% ipython --no-banner

In [1]: import numpy as np

In [2]: np.set_printoptions(precision=2, suppress=True, linewidth=160)

In [3]: tidy = lambda a: np.round(a, 2) + 0

In [4]: arr = np.loadtxt("layer16.csv", delimiter=",")

In [5]: arr
Out[5]: 
array([[0., 1., 0.],
       [1., 0., 0.],
       [0., 0., 0.]])

In [6]: print(arr @ arr)
[[1. 0. 0.]
 [0. 1. 0.]
 [0. 0. 0.]]

In [7]: print(tidy(np.sort(np.linalg.eigvals(arr).real)))
[-1.  0.  1.]

In [8]: print((np.linalg.matrix_power((arr != 0) + (arr.T != 0) + np.eye(3), 3) > 0).astype(int))
[[1 1 0]
 [1 1 0]
 [0 0 1]]

In [9]: print((arr != 0).astype(int))
[[0 1 0]
 [1 0 0]
 [0 0 0]]

In [10]: np.linalg.matrix_rank(arr, rtol=0.1)
Out[10]: np.int64(2)

In [11]: print([round(float(x), 2) for x in np.linalg.svd(arr, compute_uv=False)[:3]])
[1.0, 1.0, 0.0]

In [12]: np.linalg.cond(arr) > 100
Out[12]: np.True_

In [13]: np.argsort(-np.linalg.norm(arr, axis=0).round(6), kind="stable")[:3]
Out[13]: array([0, 1, 2])

In [14]: def softmax(z):
    ...:     e = np.exp(z - z.max(axis=-1, keepdims=True))
    ...:     return e / e.sum(axis=-1, keepdims=True)
    ...: 

In [15]: tidy(softmax(arr[2]))
Out[15]: array([0.33, 0.33, 0.33])

In [16]: softmax(arr).sum(axis=1)
Out[16]: array([1., 1., 1.])

In [17]: print(tidy(softmax(10 * arr[2])))
[0.33 0.33 0.33]

In [18]: tidy(softmax(arr[2] + 3))
Out[18]: array([0.33, 0.33, 0.33])

In [19]: att = arr @ arr.T / np.sqrt(3)

In [20]: tidy(softmax(att))
Out[20]: 
array([[0.47, 0.26, 0.26],
       [0.26, 0.47, 0.26],
       [0.33, 0.33, 0.33]])

In [21]: tidy(softmax(att + np.triu(np.full(att.shape, -np.inf), 1)))
Out[21]: 
array([[1.  , 0.  , 0.  ],
       [0.36, 0.64, 0.  ],
       [0.33, 0.33, 0.33]])

In [22]: tidy(softmax(att)[2] @ arr)
Out[22]: array([0.33, 0.33, 0.  ])

In [23]: softmax(att).round(6).argmax(axis=1)
Out[23]: array([0, 1, 0])

In [24]: np.allclose(arr[:-1].T @ np.linalg.lstsq(arr[:-1].T, arr[-1])[0], arr[-1])
Out[24]: True

In [25]: np.linalg.lstsq(arr[:-1].T, arr[-1])[2]
Out[25]: np.int32(2)

In [26]: np.abs(np.diag(np.linalg.qr(arr)[1])) > 1e-9
Out[26]: array([ True,  True, False])

In [27]: np.unique(arr.round(6), axis=0).shape
Out[27]: (3, 3)

In [28]: M = np.loadtxt("m.csv", delimiter=",")

In [29]: M
Out[29]: 
array([[ 3.,  1.],
       [-5., -7.],
       [ 9.,  7.],
       [ 1., -1.]])

In [30]: B = np.c_[M[:, :1] @ np.array([[2]]), np.array([-6, -2, -8, -9])]

In [31]: B
Out[31]: 
array([[  6.,  -6.],
       [-10.,  -2.],
       [ 18.,  -8.],
       [  2.,  -9.]])

In [32]: tidy(np.linalg.lstsq(M, B[:, 0])[0])
Out[32]: array([2., 0.])

In [33]: np.linalg.matrix_rank(B)
Out[33]: np.int64(2)

In [34]: tidy(np.linalg.norm(np.linalg.qr(M)[0].T @ B, axis=0) ** 2 / ((B ** 2).sum(axis=0) + 1e-12))
Out[34]: array([1.  , 0.93])

In [35]: tidy(np.linalg.norm(B - M @ np.linalg.lstsq(M, B)[0], axis=0))
Out[35]: array([0.  , 3.68])

In [36]: x0 = np.array([1, 9])

In [37]: target = M @ x0

In [38]: print(target)
[ 12. -68.  72.  -8.]

In [39]: tidy(np.linalg.solve(M.T @ M, M.T @ target))
Out[39]: array([1., 9.])

In [40]: tidy(np.linalg.pinv(M) @ M)
Out[40]: 
array([[1., 0.],
       [0., 1.]])

In [41]: tidy(np.linalg.lstsq(M, target)[0])
Out[41]: array([1., 9.])

In [42]: rng = np.random.default_rng(148)

In [43]: target = target + 0.3 * rng.normal(size=4)

In [44]: tidy(target)
Out[44]: array([ 12.06, -68.24,  72.7 ,  -7.83])

In [45]: c, *_ = np.linalg.lstsq(M, target)

In [46]: tidy(M.T @ (target - M @ c))
Out[46]: array([0., 0.])

In [47]: print(c.round())
[1. 9.]
